$ ipython --no-banner

In [1]: import numpy as np

In [2]: np.set_printoptions(suppress=True, linewidth=120)

In [3]: F = np.array([[21.0, -12.0, -16.0, -16.0, -4.0, 4.0, 0.0],
   ...:     [-12.0, 14.0, 12.0, 12.0, 3.0, -3.0, 0.0],
   ...:     [-16.0, 12.0, 21.0, 16.0, 4.0, -4.0, 0.0],
   ...:     [-16.0, 12.0, 16.0, 21.0, 4.0, -4.0, 0.0],
   ...:     [-4.0, 3.0, 4.0, 4.0, 6.0, -1.0, 0.0],
   ...:     [4.0, -3.0, -4.0, -4.0, -1.0, 6.0, 0.0],
   ...:     [0.0, 0.0, 0.0, 0.0, 0.0, 0.0, 5.0]])

In [4]: F
Out[4]: 
array([[ 21., -12., -16., -16.,  -4.,   4.,   0.],
       [-12.,  14.,  12.,  12.,   3.,  -3.,   0.],
       [-16.,  12.,  21.,  16.,   4.,  -4.,   0.],
       [-16.,  12.,  16.,  21.,   4.,  -4.,   0.],
       [ -4.,   3.,   4.,   4.,   6.,  -1.,   0.],
       [  4.,  -3.,  -4.,  -4.,  -1.,   6.,   0.],
       [  0.,   0.,   0.,   0.,   0.,   0.,   5.]])

In [5]: u, r1 = F[1], F[6]

In [6]: u @ r1
Out[6]: np.float64(0.0)

In [7]: pr = (u @ r1) / (u @ u) * u

In [8]: r1 - pr
Out[8]: array([0., 0., 0., 0., 0., 0., 5.])

In [9]: np.linalg.matrix_rank(np.outer(u, r1))
Out[9]: np.int64(1)

In [10]: feats = np.loadtxt("sample2.csv", delimiter=",")

In [11]: feats
Out[11]: 
array([[ 6.003, -0.006,  3.012,  1.98 ],
       [ 9.035, -0.016,  5.974, -3.028],
       [ 8.999, -0.035,  5.002,  0.998],
       [ 9.011,  0.01 ,  4.014,  4.988],
       [ 6.003, -0.027,  2.986,  1.987],
       [ 6.007,  0.009,  2.987,  2.024],
       [ 5.993, -0.015,  2.011,  6.035],
       [-0.01 , -0.036,  0.001, -0.01 ],
       [ 2.992,  0.043,  1.011,  2.991]])

In [12]: proj = feats @ np.linalg.solve(feats.T @ feats, feats.T)

In [13]: np.allclose(proj @ proj, proj)
Out[13]: True

In [14]: np.round(np.diag(proj), 3)
Out[14]: array([0.182, 0.756, 0.734, 0.353, 0.539, 0.19 , 0.493, 0.277, 0.475])

In [15]: np.round(np.linalg.eigvalsh(proj), 3) + 0
Out[15]: array([0., 0., 0., 0., 0., 1., 1., 1., 1.])

In [16]: W0 = np.loadtxt("w.csv", delimiter=",")

In [17]: W0.round(3)
Out[17]: 
array([[ 0.996,  0.102, -0.059, -0.43 , -0.086,  0.538,  0.122,  0.175,  0.026, -0.217],
       [ 0.102,  0.834, -0.33 , -0.066,  0.193,  0.423,  0.093,  0.174, -0.173, -0.14 ],
       [-0.059, -0.33 ,  1.001,  0.302,  0.392,  0.267, -0.058, -0.103, -0.071,  0.262],
       [-0.43 , -0.066,  0.302,  0.86 , -0.206,  0.015, -0.028,  0.054,  0.237,  0.13 ],
       [-0.086,  0.193,  0.392, -0.206,  0.925,  0.232, -0.027, -0.158,  0.203,  0.102],
       [ 0.538,  0.423,  0.267,  0.015,  0.232,  1.198, -0.054, -0.453, -0.016,  0.069],
       [ 0.122,  0.093, -0.058, -0.028, -0.027, -0.054,  1.015, -0.005, -0.038, -0.078],
       [ 0.175,  0.174, -0.103,  0.054, -0.158, -0.453, -0.005,  0.991, -0.055, -0.126],
       [ 0.026, -0.173, -0.071,  0.237,  0.203, -0.016, -0.038, -0.055,  0.917,  0.118],
       [-0.217, -0.14 ,  0.262,  0.13 ,  0.102,  0.069, -0.078, -0.126,  0.118,  1.262]])

In [18]: rank = np.linalg.matrix_rank(W0)

In [19]: rank
Out[19]: np.int64(8)

In [20]: ns = np.linalg.svd(W0)[2][rank:].T

In [21]: [int(np.linalg.matrix_rank(np.delete(W0, i, axis=0))) for i in range(10)]
Out[21]: [8, 8, 8, 8, 8, 8, 8, 8, 8, 8]

In [22]: [int(np.linalg.matrix_rank(W0[:, :j + 1])) for j in range(10)]
Out[22]: [1, 2, 3, 4, 5, 6, 7, 8, 8, 8]
